$ ipython --no-banner

In [1]: import numpy as np

In [2]: np.set_printoptions(suppress=True, linewidth=140)

In [3]: feats = np.loadtxt("data.csv", delimiter=",")

In [4]: print(feats)
[[ 0.  1. -3. -2. -1.]
 [ 0.  0.  2.  2. -2.]
 [ 0.  0.  0.  2.  2.]
 [ 0.  0.  0.  0.  2.]
 [ 0.  0.  0.  0.  0.]]

In [5]: # null space of dimension 1

In [6]: t3 = np.stack([feats, 5 * feats, feats[::-1]])

In [7]: print(np.linalg.matrix_rank(t3.reshape(3, -1)))
2

In [8]: print((t3 @ feats.T).shape)
(3, 5, 5)

In [9]: print(np.linalg.matrix_rank(t3))
[4 4 4]

In [10]: print(t3.shape)
(3, 5, 5)

In [11]: x = np.array([3, -1, 2, 3, 2])

In [12]: h = np.maximum(feats @ x, 0)

In [13]: print(np.maximum(feats @ x, 0) - np.maximum(-feats @ x, 0))
[-15.   6.  10.   4.   0.]

In [14]: print(feats.T @ h)
[ 0.  0. 12. 32. 16.]

In [15]: A = np.load("case3.npy")

In [16]: print(A)
[[ 1.2   -0.8   -2.398]
 [-0.3   -0.4    0.61 ]
 [-0.6    1.2    1.203]
 [ 1.5   -0.3   -2.988]
 [-2.4    2.2    4.79 ]
 [ 1.8   -0.3   -3.599]
 [-1.7    1.     3.398]
 [-0.6   -0.6    1.196]
 [ 0.    -1.2   -0.025]
 [-0.9   -1.2    1.762]
 [-1.     0.1    2.001]
 [-0.4   -1.1    0.813]
 [-0.8    0.7    1.628]
 [-0.2    0.     0.392]
 [ 0.7   -0.7   -1.376]
 [-2.8    1.6    5.606]
 [ 0.1    0.9   -0.181]
 [-1.    -0.4    1.989]
 [-0.9   -0.4    1.795]
 [ 1.5   -1.9   -2.999]
 [-0.1    0.     0.226]
 [ 1.3   -0.1   -2.615]
 [-1.1   -0.1    2.21 ]
 [-0.6   -0.9    1.193]
 [ 1.2   -0.4   -2.435]
 [ 1.6   -1.4   -3.211]
 [-0.2   -0.8    0.406]
 [-0.4   -1.5    0.826]
 [-0.7   -0.6    1.423]
 [-0.8    0.7    1.6  ]]

In [17]: proj = A @ np.linalg.solve(A.T @ A, A.T)

In [18]: print(np.allclose(proj @ proj, proj))
True

In [19]: print(np.round(np.linalg.eigvalsh(proj), 3) + 0)
[0. 0. 0. 0. 0. 0. 0. 0. 0. 0. 0. 0. 0. 0. 0. 0. 0. 0. 0. 0. 0. 0. 0. 0. 0. 0. 0. 1. 1. 1.]

In [20]: rng = np.random.default_rng(88545)

In [21]: out = A + rng.integers(-2, 3, (30, 2)) @ rng.integers(-2, 3, (2, 3))

In [22]: print(out.round(3))
[[-2.8    3.2   -4.398]
 [ 5.7   -4.4    0.61 ]
 [-1.6    3.2   -0.797]
 [ 5.5   -4.3   -0.988]
 [-2.4    2.2    4.79 ]
 [ 7.8   -4.3   -3.599]
 [ 1.3   -1.     3.398]
 [-5.6    3.4    0.196]
 [ 2.    -5.2    3.975]
 [-3.9    0.8    1.762]
 [-2.     0.1    3.001]
 [ 2.6   -5.1    3.813]
 [-0.8    2.7   -1.372]
 [ 5.8   -4.     0.392]
 [ 2.7   -4.7    2.624]
 [ 3.2   -2.4    5.606]
 [-0.9    2.9   -2.181]
 [ 2.    -2.4    1.989]
 [-0.9    1.6   -1.205]
 [ 0.5    0.1   -4.999]
 [ 0.9   -2.     2.226]
 [-2.7    1.9   -1.615]
 [-1.1   -2.1    5.21 ]
 [ 3.4   -2.9    0.193]
 [ 1.2   -2.4    0.565]
 [ 6.6   -5.4   -2.211]
 [-6.2    3.2    0.406]
 [-2.4    0.5   -0.174]
 [ 4.3   -4.6    2.423]
 [-2.8    4.7   -2.4  ]]

In [23]: print(np.round(np.linalg.svd(out - A, compute_uv=False), 3) + 0)
[25.658 11.029  0.   ]

In [24]: print(np.round(out - A, 3))
[[-4.  4. -2.]
 [ 6. -4.  0.]
 [-1.  2. -2.]
 [ 4. -4.  2.]
 [ 0.  0.  0.]
 [ 6. -4.  0.]
 [ 3. -2.  0.]
 [-5.  4. -1.]
 [ 2. -4.  4.]
 [-3.  2.  0.]
 [-1.  0.  1.]
 [ 3. -4.  3.]
 [ 0.  2. -3.]
 [ 6. -4.  0.]
 [ 2. -4.  4.]
 [ 6. -4.  0.]
 [-1.  2. -2.]
 [ 3. -2.  0.]
 [ 0.  2. -3.]
 [-1.  2. -2.]
 [ 1. -2.  2.]
 [-4.  2.  1.]
 [ 0. -2.  3.]
 [ 4. -2. -1.]
 [ 0. -2.  3.]
 [ 5. -4.  1.]
 [-6.  4.  0.]
 [-2.  2. -1.]
 [ 5. -4.  1.]
 [-2.  4. -4.]]

In [25]: print(np.abs(out - A).sum(axis=1))
[10. 10.  5. 10.  0. 10.  5. 10. 10.  5.  2. 10.  5. 10. 10. 10.  5.  5.  5.  5.  5.  7.  5.  7.  5. 10. 10.  5. 10. 10.]
